>>> import numpy as np
>>> np.set_printoptions(precision=1, suppress=True, linewidth=120)
>>> X = np.load("sample14.npy")
>>> X
array([[ 2,  0,  1,  2, -1, -2, -2,  1,  1,  1],
       [ 0,  0,  1,  2, -1, -1,  0, -1, -2, -1],
       [ 0,  0,  1,  1,  1,  1, -2,  1,  1,  0],
       [ 0,  0,  0, -1, -2,  2, -2, -1,  0, -2],
       [ 0,  0,  0,  0,  0, -1, -1,  1, -1,  2],
       [ 0,  0,  0,  0,  0,  2,  1,  2, -1, -2],
       [ 0,  0,  0,  0,  0,  0, -2,  0,  2, -2],
       [ 0,  0,  0,  0,  0,  0,  0,  1, -1,  1],
       [ 0,  0,  0,  0,  0,  0,  0,  0, -2, -1],
       [ 0,  0,  0,  0,  0,  0,  0,  0,  0,  0]])
>>> print(np.prod(np.diag(X)), round(float(np.linalg.det(X)), 1))
0 0.0
>>> X @ X
array([[ 4,  0,  3,  3, -5, -2, -7, -3, -1,  4],
       [ 0,  0,  1, -1, -3,  4, -6, -5,  8, -3],
       [ 0,  0,  1,  0, -1,  4,  0,  4, -8,  2],
       [ 0,  0,  0,  1,  2,  4, 10,  2, -3, -3],
       [ 0,  0,  0,  0,  0, -2,  1, -1,  0,  6],
       [ 0,  0,  0,  0,  0,  4,  0,  6,  0, -3],
       [ 0,  0,  0,  0,  0,  0,  4,  0, -8,  2],
       [ 0,  0,  0,  0,  0,  0,  0,  1,  1,  2],
       [ 0,  0,  0,  0,  0,  0,  0,  0,  4,  2],
       [ 0,  0,  0,  0,  0,  0,  0,  0,  0,  0]])
>>> round(np.trace(np.linalg.pinv(X) @ X), 1)
np.float64(9.0)
>>> np.allclose(X[:-1].T @ np.linalg.lstsq(X[:-1].T, X[-1])[0], X[-1])
True
>>> np.abs(np.diag(np.linalg.qr(X)[1])) > 1e-9
array([ True, False,  True,  True, False,  True,  True,  True,  True, False])
